% ipython --no-banner

In [1]: import numpy as np

In [2]: np.set_printoptions(precision=2, suppress=True, linewidth=120, legacy="1.25")

In [3]: arr = np.load("layer17.npy")

In [4]: arr
Out[4]: 
array([[-1.08, -2.13, -1.38, -3.  ,  2.73, -0.13],
       [-2.13, -1.77, -0.99,  3.9 ,  0.27,  2.24],
       [-1.38, -0.99,  3.23, -0.25, -1.18, -0.69],
       [-3.  ,  3.9 , -0.25, -5.92,  0.15, -0.55],
       [ 2.73,  0.27, -1.18,  0.15, -0.25,  5.26],
       [-0.13,  2.24, -0.69, -0.55,  5.26,  4.79]])

In [5]: # equal to its transpose

In [6]: vals, V = np.linalg.eigh(arr)

In [7]: np.round(np.abs(V[:, -1]), 2) + 0
Out[7]: array([0.13, 0.17, 0.26, 0.  , 0.52, 0.78])

In [8]: V @ np.diag(vals) @ V.T
Out[8]: 
array([[-1.08, -2.13, -1.38, -3.  ,  2.73, -0.13],
       [-2.13, -1.77, -0.99,  3.9 ,  0.27,  2.24],
       [-1.38, -0.99,  3.23, -0.25, -1.18, -0.69],
       [-3.  ,  3.9 , -0.25, -5.92,  0.15, -0.55],
       [ 2.73,  0.27, -1.18,  0.15, -0.25,  5.26],
       [-0.13,  2.24, -0.69, -0.55,  5.26,  4.79]])

In [9]: vals
Out[9]: array([-9.  , -5.  , -2.99,  3.  ,  3.99,  9.  ])

In [10]: np.abs(V[:, -1]).round(6).argmax()
Out[10]: 5

In [11]: np.round(V.T @ V, 2) + 0
Out[11]: 
array([[1., 0., 0., 0., 0., 0.],
       [0., 1., 0., 0., 0., 0.],
       [0., 0., 1., 0., 0., 0.],
       [0., 0., 0., 1., 0., 0.],
       [0., 0., 0., 0., 1., 0.],
       [0., 0., 0., 0., 0., 1.]])

In [12]: np.round(V.T @ arr @ V, 2) + 0
Out[12]: 
array([[-9.  ,  0.  ,  0.  ,  0.  ,  0.  ,  0.  ],
       [ 0.  , -5.  ,  0.  ,  0.  ,  0.  ,  0.  ],
       [ 0.  ,  0.  , -2.99,  0.  ,  0.  ,  0.  ],
       [ 0.  ,  0.  ,  0.  ,  3.  ,  0.  ,  0.  ],
       [ 0.  ,  0.  ,  0.  ,  0.  ,  3.99,  0.  ],
       [ 0.  ,  0.  ,  0.  ,  0.  ,  0.  ,  9.  ]])

In [13]: print(np.linalg.eigvalsh(arr + -2 * np.eye(6)))
[-11.    -7.    -4.99   1.     1.99   7.  ]
